In [1]: import numpy as np

In [2]: import numpy.linalg as la

In [3]: np.set_printoptions(suppress=True, linewidth=140)

In [4]: tidy = lambda a: np.round(a, 2) + 0

In [5]: feats = np.load("x.npy")

In [6]: tidy(feats)
Out[6]: 
array([[-0.73,  0.56, -0.16,  0.9 ,  0.31,  0.78, -1.27],
       [ 1.06, -0.27,  0.18,  0.9 , -1.22, -0.3 , -0.61],
       [ 0.16,  1.52, -1.05, -0.24, -0.43, -0.57,  0.08],
       [-0.57,  0.71,  1.32, -0.61, -0.98,  0.3 , -0.01],
       [ 0.73,  0.6 ,  0.95, -0.05,  1.09, -0.84, -0.56],
       [-1.06, -0.04,  0.26,  1.04, -0.08, -1.2 ,  0.54],
       [ 0.57,  0.66,  0.34,  0.93,  0.28,  0.87,  1.19]])

In [7]: out = la.inv(feats)

In [8]: (np.abs(out) > 1e-9).astype(int)
Out[8]: 
array([[1, 1, 1, 1, 1, 1, 1],
       [1, 1, 1, 1, 1, 1, 1],
       [1, 1, 1, 1, 1, 1, 1],
       [1, 1, 1, 1, 1, 1, 1],
       [1, 1, 1, 1, 1, 1, 1],
       [1, 1, 1, 1, 1, 1, 1],
       [1, 1, 1, 1, 1, 1, 1]])

In [9]: tidy(la.cond(feats))
Out[9]: np.float64(1.0)

In [10]: tidy(feats @ out)
Out[10]: 
array([[1., 0., 0., 0., 0., 0., 0.],
       [0., 1., 0., 0., 0., 0., 0.],
       [0., 0., 1., 0., 0., 0., 0.],
       [0., 0., 0., 1., 0., 0., 0.],
       [0., 0., 0., 0., 1., 0., 0.],
       [0., 0., 0., 0., 0., 1., 0.],
       [0., 0., 0., 0., 0., 0., 1.]])

In [11]: rng = np.random.default_rng(469)

In [12]: idx = rng.permutation(7)

In [13]: idx
Out[13]: array([3, 4, 0, 2, 6, 1, 5])

In [14]: out = feats[idx][:, idx]

In [15]: tidy(np.trace(out))
Out[15]: np.float64(-1.59)

In [16]: tidy(np.sort(np.abs(la.eigvals(out))))
Out[16]: array([2., 2., 2., 2., 2., 2., 2.])

In [17]: tidy(np.diag(out))
Out[17]: array([-0.61,  1.09, -0.73, -1.05,  1.19, -0.27, -1.2 ])

In [18]: tidy(out)
Out[18]: 
array([[-0.61, -0.98, -0.57,  1.32, -0.01,  0.71,  0.3 ],
       [-0.05,  1.09,  0.73,  0.95, -0.56,  0.6 , -0.84],
       [ 0.9 ,  0.31, -0.73, -0.16, -1.27,  0.56,  0.78],
       [-0.24, -0.43,  0.16, -1.05,  0.08,  1.52, -0.57],
       [ 0.93,  0.28,  0.57,  0.34,  1.19,  0.66,  0.87],
       [ 0.9 , -1.22,  1.06,  0.18, -0.61, -0.27, -0.3 ],
       [ 1.04, -0.08, -1.06,  0.26,  0.54, -0.04, -1.2 ]])
